% ipython --no-banner

In [1]: import numpy as np

In [2]: import numpy.linalg as la

In [3]: np.set_printoptions(precision=3, suppress=True, linewidth=160, legacy="1.25")

In [4]: def rnd(a):
   ...:     return np.round(a, 3) + 0
   ...: 

In [5]: X = np.load("layer16.npy")

In [6]: X
Out[6]: 
array([[  8,  16,   8,  32,  32, -24, -32,  -8,   8],
       [  1,   2,   1,   4,   4,  -3,  -4,  -1,   1],
       [ -9, -18,  -9, -36, -36,  27,  36,   9,  -9],
       [  2,   4,   2,   8,   8,  -6,  -8,  -2,   2]])

In [7]: t = np.radians(60)

In [8]: r_ = np.eye(9)

In [9]: r_[4, 4] = r_[7, 7] = np.cos(t)

In [10]: r_[4, 7], r_[7, 4] = -np.sin(t), np.sin(t)

In [11]: rnd(r_)
Out[11]: 
array([[ 1.   ,  0.   ,  0.   ,  0.   ,  0.   ,  0.   ,  0.   ,  0.   ,  0.   ],
       [ 0.   ,  1.   ,  0.   ,  0.   ,  0.   ,  0.   ,  0.   ,  0.   ,  0.   ],
       [ 0.   ,  0.   ,  1.   ,  0.   ,  0.   ,  0.   ,  0.   ,  0.   ,  0.   ],
       [ 0.   ,  0.   ,  0.   ,  1.   ,  0.   ,  0.   ,  0.   ,  0.   ,  0.   ],
       [ 0.   ,  0.   ,  0.   ,  0.   ,  0.5  ,  0.   ,  0.   , -0.866,  0.   ],
       [ 0.   ,  0.   ,  0.   ,  0.   ,  0.   ,  1.   ,  0.   ,  0.   ,  0.   ],
       [ 0.   ,  0.   ,  0.   ,  0.   ,  0.   ,  0.   ,  1.   ,  0.   ,  0.   ],
       [ 0.   ,  0.   ,  0.   ,  0.   ,  0.866,  0.   ,  0.   ,  0.5  ,  0.   ],
       [ 0.   ,  0.   ,  0.   ,  0.   ,  0.   ,  0.   ,  0.   ,  0.   ,  1.   ]])

In [12]: M2 = X @ r_.T

In [13]: rnd(la.det(r_)), np.trace(r_)
Out[13]: (1.0, 8.0)

In [14]: np.allclose(X @ X.T, M2 @ M2.T)
Out[14]: True

In [15]: rnd(np.abs(M2 - X).max(axis=0))
Out[15]: array([ 0.   ,  0.   ,  0.   ,  0.   , 10.206,  0.   ,  0.   , 35.677,  0.   ])

In [16]: Uu, sv, VT = la.svd(X)

In [17]: evecs = VT[:(sv > 1e-8).sum()]

In [18]: rng = np.random.default_rng(5)

In [19]: x = X[1] + -2 * X[3] + rng.integers(2) * np.eye(9)[4]

In [20]: x
Out[20]: array([ -3.,  -6.,  -3., -12., -11.,   9.,  12.,   3.,  -3.])

In [21]: la.matrix_rank(np.vstack([X, x]))
Out[21]: 2

In [22]: arr = np.load("case2.npy")

In [23]: arr
Out[23]: 
array([[0, 0, 0, 0, 0, 0, 0, 0, 1, 0, 0, 0, 0],
       [0, 0, 0, 0, 0, 0, 0, 0, 0, 0, 0, 0, 0],
       [0, 0, 0, 0, 0, 0, 0, 0, 0, 0, 0, 0, 0],
       [0, 3, 0, 0, 0, 0, 0, 0, 0, 0, 0, 0, 0],
       [0, 0, 0, 0, 0, 0, 0, 0, 0, 2, 0, 0, 0],
       [0, 0, 0, 0, 0, 0, 0, 3, 0, 0, 0, 0, 0],
       [0, 0, 0, 0, 1, 0, 0, 0, 0, 0, 0, 0, 0],
       [0, 0, 0, 1, 0, 0, 0, 0, 0, 0, 0, 0, 0],
       [0, 0, 0, 0, 0, 0, 3, 0, 0, 0, 0, 0, 0],
       [0, 0, 0, 0, 0, 0, 0, 0, 0, 0, 0, 0, 1],
       [0, 0, 0, 0, 0, 0, 0, 0, 0, 0, 0, 0, 0],
       [0, 0, 0, 0, 0, 0, 0, 0, 0, 0, 0, 3, 0],
       [0, 0, 0, 0, 0, 0, 0, 0, 0, 0, 0, 0, 0]])

In [24]: r = la.matrix_rank(X)

In [25]: r
Out[25]: 1

In [26]: ns = la.svd(X)[2][r:].T

In [27]: la.matrix_rank(X.T @ X), la.matrix_rank(X @ X.T)
Out[27]: (1, 1)

In [28]: [int(la.matrix_rank(X[:, :j + 1])) for j in range(9)]
Out[28]: [1, 1, 1, 1, 1, 1, 1, 1, 1]

In [29]: gram = arr.T @ arr

In [30]: la.matrix_rank(gram)
Out[30]: 9

In [31]: (arr @ arr.T).shape
Out[31]: (13, 13)

In [32]: def softmax(z):
    ...:     e = np.exp(z - z.max(axis=-1, keepdims=True))
    ...:     return e / e.sum(axis=-1, keepdims=True)
    ...: 

In [33]: rnd(softmax(arr).sum(axis=1))
Out[33]: array([1., 1., 1., 1., 1., 1., 1., 1., 1., 1., 1., 1., 1.])

In [34]: att = arr @ arr.T / np.sqrt(13)

In [35]: rnd(softmax(att)[2] @ arr)
Out[35]: array([0.   , 0.231, 0.   , 0.077, 0.077, 0.   , 0.231, 0.231, 0.077, 0.154, 0.   , 0.231, 0.077])
